% python3 -q
>>> import numpy as np
>>> np.set_printoptions(suppress=True, linewidth=200)
>>> arr = np.loadtxt("test11.csv", delimiter=",")
>>> print(arr)
[[ 2.06 -2.33  3.91]
 [-1.02 -1.75  4.57]
 [-3.04  3.56  1.76]
 [ 4.72  1.56 -0.52]
 [ 2.24 -4.22 -1.48]
 [-0.13 -4.52  2.12]
 [ 0.72 -4.93 -0.46]
 [ 2.99  3.69 -1.55]
 [ 1.78 -0.46 -4.65]
 [-4.28  2.32  1.16]
 [ 3.42 -1.53 -3.31]
 [-4.1  -1.55  2.4 ]
 [-1.16  3.77  3.07]
 [-3.51  2.29 -2.72]
 [ 0.92 -4.    2.86]
 [-3.1   0.3   3.91]
 [-3.66  2.67 -2.11]
 [-2.64  4.22  0.5 ]
 [-1.41 -3.82  2.9 ]]
>>> labels = arr[:, 0] > np.median(arr[:, 0])
>>> f = arr[labels].mean(axis=0) - arr[~labels].mean(axis=0)
>>> print(labels.astype(int))
[1 0 0 1 1 1 1 1 1 0 1 0 0 0 1 0 0 0 0]
>>> print(((arr - arr.mean(axis=0)) @ f > 0).astype(int))
[1 0 0 1 1 1 1 1 1 0 1 0 0 0 1 0 0 0 1]
>>> print(np.argsort(-np.abs(f).round(6), kind="stable"))
[0 1 2]
>>> cen = (arr - arr.mean(axis=0)) / arr.std(axis=0)
>>> print(np.argwhere(np.abs(cen) > 2))
[]
>>> print(cen.std(axis=0))
[1. 1. 1.]
>>> c = np.linalg.lstsq(np.delete(cen, 0, axis=1), cen[:, 0])[0]
>>> print(round(float(1 - np.var(cen[:, 0] - np.delete(cen, 0, axis=1) @ c)), 2))
0.24
>>> G = np.cov(arr, rowvar=False)
>>> print(np.argwhere(np.triu(np.abs(np.corrcoef(arr.T)) > 0.8, 1)))
[]
>>> print(np.round(arr.std(axis=0), 2))
[2.75 3.11 2.65]
>>> print(np.round(np.linalg.eigvalsh(G)[::-1], 2))
[12.21  9.65  3.76]
>>> print(np.round(np.corrcoef(arr.T), 2))
[[ 1.   -0.32 -0.31]
 [-0.32  1.   -0.18]
 [-0.31 -0.18  1.  ]]
>>> cen = arr - arr.mean(axis=0)
>>> V = np.linalg.svd(cen)[2][:2]
>>> A2 = cen - cen @ V.T @ V
>>> print(np.round(np.diag(V.T @ V), 2))
[0.57 0.8  0.62]
>>> print(round(float(np.linalg.norm(A2) / np.linalg.norm(cen)), 2))
0.38
>>> F = np.array([[1.0, 0.2], [0.2, 1.0]])
>>> print(F)
[[1.  0.2]
 [0.2 1. ]]
>>> ev, V = np.linalg.eigh(F)
>>> print(np.abs(V[:, -1]).round(6).argmax())
0
>>> print(np.round(V.T @ F @ V, 2) + 0)
[[0.8 0. ]
 [0.  1.2]]
>>> print(ev.sum(), np.trace(F))
2.0 2.0
>>> print(np.round(np.abs(V[:, -1]), 2))
[0.71 0.71]
>>> print(np.round(np.linalg.eigvalsh(F + 4 * np.eye(2)), 2))
[4.8 5.2]
>>> f = np.array([5, 4, 4]) + 0.5
>>> data = np.outer(f, f) / (f @ f)
>>> print(data.round(2))
[[0.43 0.35 0.35]
 [0.35 0.29 0.29]
 [0.35 0.29 0.29]]
>>> ang = np.radians(36)
>>> r_ = np.eye(3)
>>> r_[1, 1] = r_[2, 2] = np.cos(ang)
>>> r_[1, 2], r_[2, 1] = -np.sin(ang), np.sin(ang)
>>> print(r_.round(2))
[[ 1.    0.    0.  ]
 [ 0.    0.81 -0.59]
 [ 0.    0.59  0.81]]
>>> A2 = data @ r_.T
>>> print(A2.round(2))
[[0.43 0.08 0.49]
 [0.35 0.06 0.4 ]
 [0.35 0.06 0.4 ]]
>>> print(np.round(np.abs(A2 - data).max(axis=0), 2))
[0.   0.27 0.14]
>>> print(np.allclose(np.linalg.norm(data, axis=1), np.linalg.norm(A2, axis=1)))
True
>>> print(np.allclose(data @ data.T, A2 @ A2.T))
True
>>> U, sigma, Vt = np.linalg.svd(data)
>>> V = Vt[:(sigma > 1e-8).sum()]
>>> rng = np.random.default_rng(24993)
>>> x = data[1] + -2 * data[0] + rng.integers(2) * np.eye(3)[1]
>>> print(x.round(2))
[-0.51 -0.41 -0.41]
>>> print(np.linalg.matrix_rank(np.vstack([data, x])))
1
>>> A2 = data / np.linalg.norm(data, axis=1, keepdims=True)
>>> G = A2 @ A2.T
>>> print(np.argwhere(np.triu(np.abs(G) > 0.95, 1)))
[[0 1]
 [0 2]
 [1 2]]
>>> print(G[2].round(2))
[1. 1. 1.]
>>> print((np.abs(G) > 0.9).astype(int))
[[1 1 1]
 [1 1 1]
 [1 1 1]]
>>> print(np.round(np.linalg.norm(A2, axis=1), 2))
[1. 1. 1.]
>>> print((G - 2 * np.eye(3)).round(6).argmax(axis=1))
[1 0 0]
>>> print(np.linalg.matrix_rank(data, rtol=0.1))
1
>>> feats = np.loadtxt("x.csv", delimiter=",")
>>> print(feats)
[[-3. -2. -2.]
 [ 0.  1.  1.]
 [ 0.  0. -1.]]
>>> x = np.array([2, 3, 1])
>>> target = feats @ x
>>> c, lr = np.zeros(3), 1 / np.linalg.norm(feats, 2) ** 2
>>> for i in range(200):
...     c -= lr * feats.T @ (feats @ c - target)
...     if i % 50 == 0: print(i, round(np.linalg.norm(feats @ c - target), 2))
... 
0 0.92
50 0.33
100 0.12
150 0.05
>>> print(round(np.linalg.cond(feats), 2))
7.11
>>> print(c.round(2))
[2.01 2.98 1.01]
